% ipython --no-banner

In [1]: import numpy as np

In [2]: np.set_printoptions(precision=3, suppress=True, linewidth=120, sign=" ")

In [3]: def rd(a):
   ...:     return np.round(a, 3) + 0
   ...: 

In [4]: W0 = np.load("x.npy")

In [5]: W0
Out[5]: 
array([[ 0,  1, -3],
       [-1,  0, -7],
       [ 3,  7,  0]])

In [6]: x0 = np.array([-2, -2, -3])

In [7]: x0 @ W0 @ x0
Out[7]: np.int64(0)

In [8]: q = np.linalg.solve(np.eye(3) - W0, np.eye(3) + W0)

In [9]: rd(q @ q.T)
Out[9]: 
array([[ 1.,  0.,  0.],
       [ 0.,  1.,  0.],
       [ 0.,  0.,  1.]])

In [10]: rng = np.random.default_rng(7360)

In [11]: A = rng.normal(size=(37, 6)) + 3 * np.array([3, 2, 0, 0, 2, 3])

In [12]: rd(A)
Out[12]: 
array([[ 8.706,  5.941, -0.276,  1.639,  6.285,  8.236],
       [ 7.535,  4.171,  2.125,  0.888,  5.242,  8.607],
       [ 9.046,  7.269,  0.409, -0.565,  6.856,  9.592],
       [ 9.282,  6.716, -1.005, -0.186,  7.24 ,  9.753],
       [ 7.918,  6.072, -1.22 ,  1.178,  4.726,  9.141],
       [ 8.841,  6.138, -0.987, -2.209,  6.194,  7.598],
       [10.093,  4.756,  0.695,  0.883,  5.677,  7.784],
       [ 7.306,  5.233, -0.33 ,  0.224,  4.897,  8.927],
       [ 9.431,  5.325, -0.723, -1.76 ,  4.456,  9.006],
       [ 7.536,  4.891,  1.205,  0.391,  6.287,  8.011],
       [ 9.457,  5.939, -1.663,  1.829,  5.854, 11.03 ],
       [ 9.311,  5.247,  0.196,  0.251,  5.254,  7.754],
       [10.436,  4.435, -2.02 , -0.965,  4.711,  8.806],
       [ 9.83 ,  7.082, -0.26 , -0.792,  6.628,  9.447],
       [ 8.621,  7.118, -0.937,  0.252,  4.212,  8.06 ],
       [ 9.169,  6.704,  0.357,  0.387,  3.412,  6.816],
       [ 8.905,  6.266, -2.168, -0.265,  6.888,  9.002],
       [ 9.14 ,  6.807,  0.707, -0.264,  7.627,  8.312],
       [ 7.414,  6.708,  0.765, -0.626,  6.681,  8.024],
       [ 9.081,  7.365, -0.553, -1.175,  5.86 ,  8.964],
       [ 9.549,  6.62 ,  0.014, -0.964,  7.431,  9.055],
       [ 9.924,  7.   , -0.393, -0.992,  6.907,  8.086],
       [ 8.675,  6.585, -1.738,  1.857,  6.838,  9.464],
       [ 9.262,  6.113, -1.221, -0.256,  7.563,  8.767],
       [ 9.226,  5.167, -0.631,  0.358,  6.561,  8.893],
       [ 9.454,  4.337, -0.727,  1.107,  5.84 ,  9.191],
       [ 8.477,  7.445, -0.204, -0.607,  7.053,  9.58 ],
       [ 7.982,  5.993,  1.495, -0.106,  4.962, 11.631],
       [ 8.73 ,  7.093,  1.765, -1.161,  6.426,  9.566],
       [ 8.481,  5.838, -1.473,  0.138,  5.605, 10.586],
       [10.586,  6.309,  1.477,  0.064,  6.939,  8.262],
       [ 9.555,  6.664,  0.701, -2.195,  5.699,  9.141],
       [ 9.22 ,  5.796,  1.465, -1.011,  5.447,  7.225],
       [ 7.328,  7.211, -0.308,  2.11 ,  6.924,  8.682],
       [ 6.913,  4.57 ,  1.239,  0.434,  5.998,  7.33 ],
       [ 7.888,  5.82 , -0.314,  0.829,  5.962,  9.617],
       [ 8.996,  5.71 , -2.251, -1.977,  8.679,  9.696]])

In [13]: D = np.linalg.norm(A[:, None] - A[None], axis=-1)

In [14]: D.shape
Out[14]: (37, 37)
